$ ipython --no-banner

In [1]: import numpy as np

In [2]: from numpy import linalg as LA

In [3]: np.set_printoptions(precision=3, suppress=True, linewidth=120, legacy="1.25")

In [4]: E = np.loadtxt("m.csv", delimiter=",")

In [5]: E
Out[5]: 
array([[3., 2., 0.],
       [2., 3., 0.],
       [0., 0., 3.]])

In [6]: x0 = np.ones(3)

In [7]: for _ in range(5):
   ...:     x0 = E @ x0
   ...:     x0 /= LA.norm(x0)
   ...:     print(round(x0 @ E @ x0, 3))
   ...: 
4.695
4.878
4.954
4.983
4.994

In [8]: x0
Out[8]: array([0.706, 0.706, 0.055])

In [9]: ev, vecs = LA.eigh(E)

In [10]: LA.eigvalsh(E @ E)
Out[10]: array([ 1.,  9., 25.])

In [11]: LA.eigvalsh(E + -1 * np.eye(3))
Out[11]: array([0., 2., 4.])

In [12]: ev
Out[12]: array([1., 3., 5.])

In [13]: LA.svd(E, compute_uv=False)
Out[13]: array([5., 3., 1.])

In [14]: Q = E.astype(float).copy()

In [15]: for j in range(3):
    ...:     Q[:, j] -= Q[:, :j] @ (Q[:, :j].T @ Q[:, j])
    ...:     Q[:, j] /= LA.norm(Q[:, j])
    ...: 

In [16]: Q
Out[16]: 
array([[ 0.832, -0.555,  0.   ],
       [ 0.555,  0.832,  0.   ],
       [ 0.   ,  0.   ,  1.   ]])

In [17]: np.round(Q.T @ Q, 3) + 0
Out[17]: 
array([[1., 0., 0.],
       [0., 1., 0.],
       [0., 0., 1.]])

In [18]: low = LA.cholesky(E)

In [19]: low @ low.T
Out[19]: 
array([[3., 2., 0.],
       [2., 3., 0.],
       [0., 0., 3.]])

In [20]: np.diag(low) ** 2
Out[20]: array([3.   , 1.667, 3.   ])

In [21]: round(LA.det(E), 3)
Out[21]: 15.0

In [22]: assert E == E.T
Traceback (most recent call last):
  Cell In[22], line 1
    assert E == E.T
ValueError: The truth value of an array with more than one element is ambiguous. Use a.any() or a.all()


In [23]: round(np.abs(LA.eigvals(E)).max(), 3)
Out[23]: 5.0

In [24]: E @ E
Out[24]: 
array([[13., 12.,  0.],
       [12., 13.,  0.],
       [ 0.,  0.,  9.]])

In [25]: LA.determinant(E)
Traceback (most recent call last):
  Cell In[25], line 1
    LA.determinant(E)
AttributeError: module 'numpy.linalg' has no attribute 'determinant'


In [26]: (E + E.T) / 2
Out[26]: 
array([[3., 2., 0.],
       [2., 3., 0.],
       [0., 0., 3.]])

In [27]: np.allclose(E @ E.T, E.T @ E)
Out[27]: True

In [28]: LA.matrix_power(E, 3)
Out[28]: 
array([[63., 62.,  0.],
       [62., 63.,  0.],
       [ 0.,  0., 27.]])

In [29]: F = np.load("arr.npy")

In [30]: F
Out[30]: 
array([[1, 0, 1, 4],
       [4, 1, 0, 1],
       [1, 4, 1, 0],
       [0, 1, 4, 1]])

In [31]: round(float(LA.det(F.T)), 3)
Out[31]: -192.0

In [32]: np.einsum("ii->", F)
Out[32]: 4

In [33]: round(float(LA.det(2 * F)), 3), np.round(LA.det(F), 3)
Out[33]: (-3072.0, -192.0)

In [34]: np.poly(F)
Out[34]: array([   1.,   -4.,    4.,  -64., -192.])

In [35]: round(LA.det(F[::-1]), 3)
Out[35]: -192.0

In [36]: rng = np.random.default_rng(585)

In [37]: m1 = np.eye(4, dtype=int)[rng.permutation(4)]

In [38]: m1
Out[38]: 
array([[0, 0, 1, 0],
       [0, 0, 0, 1],
       [0, 1, 0, 0],
       [1, 0, 0, 0]])

In [39]: LA.matrix_power(m1, 100)
Out[39]: 
array([[1, 0, 0, 0],
       [0, 1, 0, 0],
       [0, 0, 1, 0],
       [0, 0, 0, 1]])

In [40]: LA.matrix_power(m1, 2)
Out[40]: 
array([[0, 1, 0, 0],
       [1, 0, 0, 0],
       [0, 0, 0, 1],
       [0, 0, 1, 0]])

In [41]: pr = np.eye(4)[0]

In [42]: for _ in range(6):
    ...:     pr = pr @ m1
    ...:     print(pr.round(3))
    ...: 
[0. 0. 1. 0.]
[0. 1. 0. 0.]
[0. 0. 0. 1.]
[1. 0. 0. 0.]
[0. 0. 1. 0.]
[0. 1. 0. 0.]

In [43]: ang = np.radians(30)

In [44]: Rm = np.eye(4)

In [45]: Rm[3, 3] = Rm[0, 0] = np.cos(ang)

In [46]: Rm[3, 0], Rm[0, 3] = -np.sin(ang), np.sin(ang)

In [47]: Rm
Out[47]: 
array([[ 0.866,  0.   ,  0.   ,  0.5  ],
       [ 0.   ,  1.   ,  0.   ,  0.   ],
       [ 0.   ,  0.   ,  1.   ,  0.   ],
       [-0.5  ,  0.   ,  0.   ,  0.866]])

In [48]: out = m1 @ Rm.T

In [49]: np.allclose(m1 @ m1.T, out @ out.T)
Out[49]: True

In [50]: np.allclose(LA.norm(m1, axis=1), LA.norm(out, axis=1))
Out[50]: True

In [51]: x0 = np.array([2, -2, -1, 0])

In [52]: a = np.maximum(m1 @ x0, 0)

In [53]: m1 * (a > 1e-9)[:, None]
Out[53]: 
array([[0, 0, 0, 0],
       [0, 0, 0, 0],
       [0, 0, 0, 0],
       [1, 0, 0, 0]])

In [54]: J = np.loadtxt("test19.csv", delimiter=",")

In [55]: J
Out[55]: 
array([[-2.,  2.,  0.],
       [-5., -1., -3.],
       [-5., -1., -3.],
       [-3.,  1., -1.]])

In [56]: np.argsort(-LA.norm(J, axis=0).round(6), kind="stable")[:3]
Out[56]: array([0, 2, 1])

In [57]: [round(float(x), 3) for x in LA.svd(J, compute_uv=False)[:3]]
Out[57]: [9.0, 2.828, 0.0]

In [58]: LA.cond(J) > 100
Out[58]: True

In [59]: x0 = np.array([2, 1, 0])

In [60]: y = E @ x0

In [61]: y
Out[61]: array([8., 7., 0.])

In [62]: LA.solve(E, E[:, 2])
Out[62]: array([0., 0., 1.])

In [63]: LA.solve(E, y)
Out[63]: array([2., 1., 0.])

In [64]: np.round(LA.solve(E.T, E[0]), 3) + 0
Out[64]: array([1., 0., 0.])

In [65]: U, sig, VT = LA.svd(J)

In [66]: np.argmax(sig[:-1] / (sig[1:] + 1e-6)) + 1
Out[66]: 2

In [67]: out = U[:, :2] @ np.diag(sig[:2]) @ VT[:2]

In [68]: out.round(3) + 0
Out[68]: 
array([[-2.,  2.,  0.],
       [-5., -1., -3.],
       [-5., -1., -3.],
       [-3.,  1., -1.]])

In [69]: LA.matrix_rank(out)
Out[69]: 2

In [70]: round(LA.norm(J - out, 2), 3), round(float(sig[2]), 3)
Out[70]: (0.0, 0.0)

In [71]: LA.matrix_rank(J, rtol=0.05)
Out[71]: 2

In [72]: np.round(np.abs(J - out).max(), 3)
Out[72]: 0.0

In [73]: np.round(LA.norm(J - out) / LA.norm(J), 3)
Out[73]: 0.0

In [74]: LA.lstsq(J[:-1].T, J[-1])[2]
Out[74]: 2

In [75]: try:
    ...:     LA.inv(J)
    ...: except LA.LinAlgError as e:
    ...:     print(e)
    ...: 
Last 2 dimensions of the array must be square

In [76]: np.allclose(J[:-1].T @ LA.lstsq(J[:-1].T, J[-1])[0], J[-1])
Out[76]: True

In [77]: np.abs(np.diag(LA.qr(J)[1])) > 1e-9
Out[77]: array([ True,  True, False])

In [78]: np.round(J @ LA.pinv(J) @ J, 3) + 0
Out[78]: 
array([[-2.,  2.,  0.],
       [-5., -1., -3.],
       [-5., -1., -3.],
       [-3.,  1., -1.]])

In [79]: K = np.load("data.npy")

In [80]: K
Out[80]: 
array([[ 3.033,  4.177, -1.369],
       [-3.073, -4.228,  1.792],
       [-4.337, -5.879,  4.602],
       [-1.985, -2.773,  3.707],
       [-2.352, -3.361,  1.793],
       [-2.691, -3.599,  3.671],
       [-3.643, -5.202,  1.309],
       [ 2.365,  3.417, -2.471],
       [-2.817, -3.921, -0.079],
       [-2.403, -3.181,  1.249],
       [-4.33 , -5.715,  4.909]])

In [81]: cov = m1.T @ m1

In [82]: LA.svd(m1, compute_uv=False) ** 2
Out[82]: array([1., 1., 1., 1.])

In [83]: np.trace(cov), (m1 ** 2).sum()
Out[83]: (4, 4)

In [84]: LA.matrix_rank(cov)
Out[84]: 4

In [85]: np.allclose(cov, cov.T)
Out[85]: True

In [86]: np.diag(cov)
Out[86]: array([1, 1, 1, 1])

In [87]: lab = K[:, 0] > np.median(K[:, 0])

In [88]: r0 = K[lab].mean(axis=0) - K[~lab].mean(axis=0)

In [89]: np.argsort(-np.abs(r0).round(6), kind="stable")
Out[89]: array([1, 0, 2])

In [90]: ((K - K.mean(axis=0)) @ r0 > 0).astype(int)
Out[90]: array([1, 0, 0, 0, 0, 0, 0, 1, 0, 0, 0])

In [91]: x0 = np.array([3, 0, 5])

In [92]: y = K @ x0

In [93]: np.round(LA.solve(K.T @ K, K.T @ y), 3) + 0
Out[93]: array([3., 0., 5.])

In [94]: try:
    ...:     LA.solve(K, y)
    ...: except LA.LinAlgError as e:
    ...:     print("failed:", e)
    ...: 
failed: Last 2 dimensions of the array must be square

In [95]: np.round(LA.lstsq(K, y)[0], 3) + 0
Out[95]: array([3., 0., 5.])

In [96]: np.round(LA.pinv(K) @ K, 3) + 0
Out[96]: 
array([[1., 0., 0.],
       [0., 1., 0.],
       [0., 0., 1.]])

In [97]: y
Out[97]: array([ 2.254, -0.259,  9.999, 12.58 ,  1.909, 10.282, -4.384, -5.26 , -8.846, -0.964, 11.555])

In [98]: y = y + 0.1 * rng.normal(size=11)

In [99]: y
Out[99]: array([ 2.256, -0.262, 10.077, 12.501,  1.968, 10.316, -4.322, -5.363, -8.786, -1.029, 11.582])

In [100]: b, *_ = LA.lstsq(K, y)

In [101]: np.round(K.T @ (y - K @ b), 3) + 0
Out[101]: array([0., 0., 0.])

In [102]: round(LA.norm(y - K @ b), 3)
Out[102]: 0.159

In [103]: W0 = np.load("mat.npy")

In [104]: W0
Out[104]: 
array([[-3,  0, -2],
       [ 1,  0, -1],
       [-3, -1, -1]])

In [105]: r0 = np.array([0, 3, 3])

In [106]: out = W0 + np.outer(r0, np.eye(3)[2])

In [107]: out
Out[107]: 
array([[-3.,  0., -2.],
       [ 1.,  0.,  2.],
       [-3., -1.,  2.]])

In [108]: round(LA.det(out) / LA.det(W0), 3), round(float(1 + LA.solve(W0, r0)[2]), 3)
Out[108]: (-0.8, -0.8)

In [109]: LA.matrix_rank(out - W0)
Out[109]: 1

In [110]: ev, vecs = LA.eig(out)

In [111]: np.round(np.prod(ev), 3)
Out[111]: -4.0

In [112]: np.sort(LA.eigvals(LA.inv(out)))
Out[112]: array([-0.259,  0.411,  2.348])

In [113]: data = np.load("x.npy")

In [114]: data
Out[114]: 
array([[ 9, -9],
       [-9,  9]])

In [115]: # rank 1

In [116]: def softmax(z):
     ...:     e = np.exp(z - z.max(axis=-1, keepdims=True))
     ...:     return e / e.sum(axis=-1, keepdims=True)
     ...: 

In [117]: np.round(softmax(data[1] + -2), 3) + 0
Out[117]: array([0., 1.])

In [118]: np.round(softmax(10 * data[1]), 3) + 0
Out[118]: array([0., 1.])

In [119]: softmax(data).sum(axis=1)
Out[119]: array([1., 1.])

In [120]: att = data @ data.T / np.sqrt(2)

In [121]: np.round(softmax(att), 3) + 0
Out[121]: 
array([[1., 0.],
       [0., 1.]])

In [122]: np.round(softmax(att + np.triu(np.full(att.shape, -np.inf), 1)), 3) + 0
Out[122]: 
array([[1., 0.],
       [0., 1.]])

In [123]: softmax(att).round(6).argmax(axis=1)
Out[123]: array([0, 1])

In [124]: A = np.load("block19.npy")

In [125]: A
Out[125]: 
array([[ 0.89 , -0.183, -0.402, -0.11 ],
       [-0.183,  0.695, -0.671, -0.183],
       [-0.402, -0.671, -0.476, -0.402],
       [-0.11 , -0.183, -0.402,  0.89 ]])

In [126]: ev, vecs = LA.eigh(A)

In [127]: x0 = np.array([5, -2, 4, -4])

In [128]: np.round(np.abs(A).sum(axis=1).max(), 3), round(float(np.abs(ev).max()), 3)
Out[128]: (1.951, 1.0)

In [129]: LA.eigvalsh(A[1:, 1:])
Out[129]: array([-0.89,  1.  ,  1.  ])

In [130]: round(x0 @ A @ x0 / (x0 @ x0), 3), round(ev[0], 3), round(ev[-1], 3)
Out[130]: (0.726, -1.0, 1.0)

In [131]: LA.norm(A, axis=0)
Out[131]: array([1., 1., 1., 1.])

In [132]: round(float(A[:, 2] @ A[:, 1]), 3)
Out[132]: -0.0
